$ python3 -q
>>> import numpy as np
>>> import numpy.linalg as la
>>> np.set_printoptions(precision=3, suppress=True, linewidth=140)
>>> M = np.loadtxt("mat.csv", delimiter=",")
>>> M
array([[ 45.352, -27.074, -26.703],
       [ 44.925, -24.209, -25.337],
       [ 44.563, -24.972, -26.057],
       [ 44.63 , -27.632, -23.706],
       [ 45.246, -23.866, -25.071],
       [ 45.196, -24.626, -24.197],
       [ 44.187, -23.518, -24.75 ],
       [ 43.7  , -24.542, -26.465],
       [ 43.624, -24.905, -25.953],
       [ 45.527, -25.492, -26.969],
       [ 43.795, -25.805, -24.395],
       [ 45.053, -24.749, -24.809],
       [ 46.952, -25.031, -25.122],
       [ 45.553, -26.183, -26.388]])
>>> proj = M @ la.solve(M.T @ M, M.T)
>>> print(proj @ M[:, 2])
[-26.703 -25.337 -26.057 -23.706 -25.071 -24.197 -24.75  -26.465 -25.953 -26.969 -24.395 -24.809 -25.122 -26.388]
>>> round(float(np.trace(proj)), 3)
3.0
>>> Xc = M - M.mean(axis=0)
>>> Uu, sig, Vt = la.svd(Xc, full_matrices=False)
>>> np.searchsorted(np.cumsum(sig ** 2) / (sig ** 2).sum(), 0.9) + 1
np.int64(3)
>>> (np.sign(Uu[:, 0]) == np.sign(Uu[0, 0])).astype(int)
array([1, 0, 0, 1, 0, 0, 0, 0, 0, 1, 1, 0, 1, 1])
>>> la.matrix_rank(Xc)
np.int64(3)
>>> np.abs(Vt[0]).argmax()
np.int64(1)
>>> print(np.abs(Vt[-1]))
[0.957 0.193 0.217]
>>> np.round((sig ** 2).sum() ** 2 / (sig ** 4).sum(), 3)
np.float64(2.829)
>>> sig ** 2 / (sig ** 2).sum()
array([0.439, 0.321, 0.239])
>>> sig
array([4.258, 3.643, 3.145])
>>> D = la.norm(M[:, None] - M[None], axis=-1)
>>> la.matrix_rank(D ** 2)
np.int64(5)
>>> print(np.unravel_index(D.round(6).argmax(), D.shape))
(np.int64(3), np.int64(6))
>>> D.mean(axis=1).argmax()
np.int64(3)
>>> np.flatnonzero(D[6] < D.mean() / 2)
array([6])
>>> print((D + 1e9 * np.eye(14)).round(6).argmin(axis=1))
[13  4  8 10  1 11  4  8  7 13 11  5 11  9]
>>> f, g = M[1], M[3]
>>> round(f @ f, 3)
np.float64(3246.295)
>>> p = (f @ g) / (f @ f) * f
>>> np.round(la.norm(f + g) ** 2 + la.norm(f - g) ** 2, 3)
np.float64(13127.267)
>>> print(la.matrix_rank(np.outer(f, g)))
1
>>> round((g - p) @ f, 3)
np.float64(0.0)
>>> np.outer(f, g)
array([[ 2005.003, -1241.368, -1064.992],
       [-1080.448,   668.943,   573.899],
       [-1130.79 ,   700.112,   600.639]])
>>> Uu, sig, Vt = la.svd(M)
>>> np.argmax(sig[:-1] / (sig[1:] + 1e-6)) + 1
np.int64(1)
>>> B = Uu[:, :1] @ np.diag(sig[:1]) @ Vt[:1]
>>> round(float(np.abs(M - B).max()), 3)
2.39
>>> round(float(la.norm(M - B) / la.norm(M)), 3)
0.024
>>> np.round(la.norm(M - B, 2), 3), round(float(sig[1]), 3)
(np.float64(3.907), 3.907)
>>> la.matrix_rank(B)
np.int64(1)
>>> J = np.load("m.npy")
>>> print(J)
[[ 0.  0.  0.  0.  2.]
 [ 0.  0.  0.  0. -2.]
 [ 0.  0.  0.  0. -2.]
 [ 0.  0.  0.  0. -2.]
 [ 2. -2. -2. -2.  0.]]
>>> # symmetric, so the eigenvalues are real
>>> B = np.array([[1, 2], [-1, 0]])
>>> basis = np.kron(B, J)
>>> round(float(la.norm(basis, 2)), 3), np.round(la.norm(B, 2) * la.norm(J, 2), 3)
(9.153, np.float64(9.153))
>>> basis.shape
(10, 10)
>>> theta = np.radians(90)
>>> Rm = np.eye(5)
>>> Rm[1, 1] = Rm[4, 4] = np.cos(theta)
>>> Rm[1, 4], Rm[4, 1] = -np.sin(theta), np.sin(theta)
>>> Rm.round(3) + 0
array([[ 1.,  0.,  0.,  0.,  0.],
       [ 0.,  0.,  0.,  0., -1.],
       [ 0.,  0.,  1.,  0.,  0.],
       [ 0.,  0.,  0.,  1.,  0.],
       [ 0.,  1.,  0.,  0.,  0.]])
>>> B = J @ Rm.T
>>> print(B.round(3) + 0)
[[ 0. -2.  0.  0.  0.]
 [ 0.  2.  0.  0.  0.]
 [ 0.  2.  0.  0.  0.]
 [ 0.  2.  0.  0.  0.]
 [ 2.  0. -2. -2. -2.]]
>>> np.allclose(la.norm(J, axis=1), la.norm(B, axis=1))
True
>>> np.allclose(J @ J.T, B @ B.T)
True
